% python3 -q
>>> import numpy as np
>>> np.set_printoptions(precision=2, suppress=True, linewidth=140)
>>> rng = np.random.default_rng(56257)
>>> theta = rng.uniform(0, 2 * np.pi, 26)
>>> O, _ = np.linalg.qr(np.array([[1.0, -0.2], [1.1, -0.2], [-1.3, -0.4]]))
>>> X = 10 * np.c_[np.cos(theta), np.sin(theta)] @ O.T
>>> X
array([[-5.97, -6.18, -5.12],
       [-1.4 , -1.19, -9.83],
       [-6.35, -6.62, -3.98],
       [-0.79, -0.53, -9.95],
       [ 6.86,  7.28, -0.06],
       [-6.59, -6.89, -3.01],
       [-2.29, -2.14, -9.49],
       [-6.67, -7.  , -2.56],
       [ 1.16,  0.93,  9.89],
       [-1.24, -1.62,  9.79],
       [-3.29, -3.75,  8.66],
       [-5.31, -5.43, -6.5 ],
       [-0.31, -0.63,  9.98],
       [-6.86, -7.26, -0.54],
       [ 6.49,  6.98, -3.04],
       [-6.34, -6.84,  3.61],
       [-5.06, -5.16, -6.91],
       [-2.58, -3.02,  9.18],
       [-5.12, -5.22, -6.83],
       [-1.52, -1.32, -9.8 ],
       [ 1.46,  1.26,  9.81],
       [-0.43, -0.76,  9.96],
       [-4.98, -5.48,  6.72],
       [ 6.33,  6.59,  4.07],
       [-6.57, -7.05,  2.66],
       [-5.01, -5.1 , -6.99]])
>>> print(np.linalg.lstsq(X[:-1].T, X[-1])[2])
2
>>> np.unique(X.round(6), axis=0).shape
(26, 3)
>>> Uu, sv, Vh = np.linalg.svd(X)
>>> evecs = Vh[:(sv > 1e-8).sum()]
>>> x = X[0] + -1 * X[10] + rng.integers(2) * np.eye(3)[2]
>>> x
array([ -2.68,  -2.42, -13.78])
>>> print(np.round(np.linalg.norm(x - evecs.T @ evecs @ x), 2))
0.0
>>> np.diag(evecs.T @ evecs)
array([0.47, 0.53, 1.  ])
>>> np.allclose(evecs.T @ evecs @ x, x)
True
>>> F = np.load("out7.npy")
>>> F
array([[0, 0, 1, 0, 0, 0],
       [0, 0, 0, 0, 0, 1],
       [0, 0, 0, 0, 1, 0],
       [1, 0, 0, 0, 0, 0],
       [0, 1, 0, 0, 0, 0],
       [0, 0, 0, 1, 0, 0]])
>>> O, R = np.linalg.qr(F)
>>> print(R)
[[-1.  0.  0.  0.  0.  0.]
 [ 0. -1.  0.  0.  0.  0.]
 [ 0.  0. -1.  0.  0.  0.]
 [ 0.  0.  0. -1.  0.  0.]
 [ 0.  0.  0.  0. -1.  0.]
 [ 0.  0.  0.  0.  0. -1.]]
>>> O.shape, R.shape
((6, 6), (6, 6))
>>> O.T @ O
array([[1., 0., 0., 0., 0., 0.],
       [0., 1., 0., 0., 0., 0.],
       [0., 0., 1., 0., 0., 0.],
       [0., 0., 0., 1., 0., 0.],
       [0., 0., 0., 0., 1., 0.],
       [0., 0., 0., 0., 0., 1.]])
>>> O
array([[ 0.,  0., -1.,  0.,  0.,  0.],
       [-0.,  0.,  0.,  0.,  0., -1.],
       [-0., -0.,  0.,  0., -1.,  0.],
       [-1., -0.,  0.,  0.,  0.,  0.],
       [-0., -1., -0., -0.,  0.,  0.],
       [-0., -0., -0., -1.,  0.,  0.]])
>>> abs(R[0, 0]), np.round(np.linalg.norm(F[:, 0]), 2)
(np.float64(1.0), np.float64(1.0))
>>> O @ R
array([[0., 0., 1., 0., 0., 0.],
       [0., 0., 0., 0., 0., 1.],
       [0., 0., 0., 0., 1., 0.],
       [1., 0., 0., 0., 0., 0.],
       [0., 1., 0., 0., 0., 0.],
       [0., 0., 0., 1., 0., 0.]])
>>> np.trace(O @ O.T)
np.float64(6.0)
>>> def softmax(z):
...     e = np.exp(z - z.max(axis=-1, keepdims=True))
...     return e / e.sum(axis=-1, keepdims=True)
... 
>>> print(softmax(F[1] + 3))
[0.13 0.13 0.13 0.13 0.13 0.35]
>>> np.round(softmax(10 * F[1]), 2) + 0
array([0., 0., 0., 0., 0., 1.])
>>> print(softmax(F[1]))
[0.13 0.13 0.13 0.13 0.13 0.35]
>>> scores = F @ F.T / np.sqrt(6)
>>> softmax(scores + np.triu(np.full(scores.shape, -np.inf), 1))
array([[1.  , 0.  , 0.  , 0.  , 0.  , 0.  ],
       [0.4 , 0.6 , 0.  , 0.  , 0.  , 0.  ],
       [0.29, 0.29, 0.43, 0.  , 0.  , 0.  ],
       [0.22, 0.22, 0.22, 0.33, 0.  , 0.  ],
       [0.18, 0.18, 0.18, 0.18, 0.27, 0.  ],
       [0.15, 0.15, 0.15, 0.15, 0.15, 0.23]])
>>> print(softmax(scores))
[[0.23 0.15 0.15 0.15 0.15 0.15]
 [0.15 0.23 0.15 0.15 0.15 0.15]
 [0.15 0.15 0.23 0.15 0.15 0.15]
 [0.15 0.15 0.15 0.23 0.15 0.15]
 [0.15 0.15 0.15 0.15 0.23 0.15]
 [0.15 0.15 0.15 0.15 0.15 0.23]]
>>> np.sort(np.abs(np.linalg.eigvals(F)))[::-1]
array([1., 1., 1., 1., 1., 1.])
>>> F.sum(axis=1)
array([1, 1, 1, 1, 1, 1])
>>> np.linalg.matrix_power(F, 100)
array([[0, 0, 0, 0, 0, 1],
       [0, 0, 1, 0, 0, 0],
       [0, 0, 0, 1, 0, 0],
       [0, 1, 0, 0, 0, 0],
       [1, 0, 0, 0, 0, 0],
       [0, 0, 0, 0, 1, 0]])
>>> p = np.eye(6)[5]
>>> for _ in range(7):
...     p = p @ F
...     print(p.round(2))
... 
[0. 0. 0. 1. 0. 0.]
[1. 0. 0. 0. 0. 0.]
[0. 0. 1. 0. 0. 0.]
[0. 0. 0. 0. 1. 0.]
[0. 1. 0. 0. 0. 0.]
[0. 0. 0. 0. 0. 1.]
[0. 0. 0. 1. 0. 0.]
>>> C2 = F.T @ F
>>> np.linalg.matrix_rank(C2)
np.int64(6)
>>> np.linalg.svd(F, compute_uv=False) ** 2
array([1., 1., 1., 1., 1., 1.])
>>> x = np.array([2, -3, -4, -4, -4, -5])
>>> F.T @ (F @ x)
array([ 2, -3, -4, -4, -4, -5])
>>> K = np.loadtxt("sample13.csv", delimiter=",")
>>> K
array([[  0.1,   0. ,  -0.9,   1.3,   0.4],
       [-24. , -46. , -22. ,  26. , -12. ],
       [  2.3,   0.5,   0.5,  -1. ,   1. ],
       [ -0.1,  -0.9,   1.8,  -0.7,  -0.6],
       [  0.9,  -1.9,   0.3,   0.2,  -0.8],
       [ -0.5,   0.3,   1.1,  -0.7,   0. ],
       [  0.3,  -0.3,  -1. ,  -0.1,  -1.7],
       [ -0.9,  -1.4,  -1.2,  -2.1,   1.2],
       [  1.1,   0.9,  -0.4,   1.2,   0.3],
       [ -0.2,  -0.1,   0.7,  -0.3,   0.8],
       [ -0.1,   1.8,  -1.5,  -0.3,   0.2],
       [  1.1,   0.4,   1.2,   1.3,  -0.9],
       [  0.8,  -0.3,   0.9,   0.7,   2. ],
       [ -0.1,  -1.8,  -2.4,  -0.4,   1.5],
       [  0.5,   0.3,   0.8,  -0.4,  -1.7],
       [ -1.5,  -0.6,   1.3,   1.4,   1.6],
       [ -1.1,  -1. ,   0.8,  -0.7,   0.6],
       [ -0.8,   1.7,   0.5,   0.9,   0.8],
       [  0.6,   2.1,  -0.6,   1.7,   0.4],
       [  1.8,  -0.3,  -0.8,  -1.7,  -0.8],
       [  0.4,  -0.1,   1.2,   1.2,   0.8],
       [ -0.6,  -1.8,   2.4,   0. ,   0.7],
       [  0.1,  -0.3,   0.9,   0.4,   0.6],
       [  0.6,   1.4,  -0.6,   0. ,   1.5],
       [  1.3,   0.8,  -1. ,   0.6,   0.8],
       [ -0.4,   0.5,   1. ,   0.5,   0.5],
       [ -0.8,   0.4,   0.4,  -0.9,   0. ],
       [ -1.1,  -0.4,  -0.1,   0.8,   0.8]])
>>> P = K @ np.linalg.solve(K.T @ K, K.T)
>>> np.allclose(P @ P, P)
True
>>> np.diag(P)
array([0.06, 1.  , 0.21, 0.13, 0.17, 0.05, 0.11, 0.33, 0.12, 0.03, 0.16, 0.19, 0.24, 0.31, 0.13, 0.23, 0.1 , 0.15, 0.21, 0.22, 0.12, 0.26,
       0.05, 0.1 , 0.14, 0.05, 0.07, 0.06])
>>> np.round(np.linalg.eigvalsh(P), 2) + 0
array([0., 0., 0., 0., 0., 0., 0., 0., 0., 0., 0., 0., 0., 0., 0., 0., 0., 0., 0., 0., 0., 0., 0., 1., 1., 1., 1., 1.])
>>> P @ K[:, 2]
array([ -0.9, -22. ,   0.5,   1.8,   0.3,   1.1,  -1. ,  -1.2,  -0.4,   0.7,  -1.5,   1.2,   0.9,  -2.4,   0.8,   1.3,   0.8,   0.5,  -0.6,
        -0.8,   1.2,   2.4,   0.9,  -0.6,  -1. ,   1. ,   0.4,  -0.1])
>>> Xs = K - K.mean(axis=1)
Traceback (most recent call last):
  File "<python-input-50>", line 1, in <module>
    Xs = K - K.mean(axis=1)
         ~~^~~~~~~~~~~~~~~~
ValueError: operands could not be broadcast together with shapes (28,5) (28,) 
>>> Xs = K - K.mean(axis=0)
>>> Uu, sv, Vh = np.linalg.svd(Xs, full_matrices=False)
>>> np.abs(Vh[-1])
array([0.76, 0.43, 0.08, 0.22, 0.43])
>>> np.searchsorted(np.cumsum(sv ** 2) / (sv ** 2).sum(), 0.9) + 1
np.int64(1)
>>> print(np.linalg.matrix_rank(Xs))
5
>>> np.round(sv ** 2 / (sv ** 2).sum(), 2) + 0
array([0.97, 0.01, 0.01, 0.01, 0.  ])
>>> print(Vh[0] * np.sign(Vh[0, np.abs(Vh[0]).argmax()]))
[ 0.38  0.73  0.35 -0.41  0.19]
>>> np.abs(Vh[0]).argmax()
np.int64(1)
>>> print(np.abs(Uu[:, 0]).argmax())
1
>>> np.round(Xs.mean(axis=0), 2) + 0
array([0., 0., 0., 0., 0.])
>>> sv
array([62.37,  6.2 ,  5.82,  5.13,  3.9 ])
>>> (np.sign(Uu[:, 0]) == np.sign(Uu[0, 0])).astype(int)
array([1, 0, 1, 1, 1, 1, 1, 1, 1, 1, 1, 1, 1, 1, 1, 1, 1, 1, 1, 1, 1, 1, 1, 1, 1, 1, 1, 1])
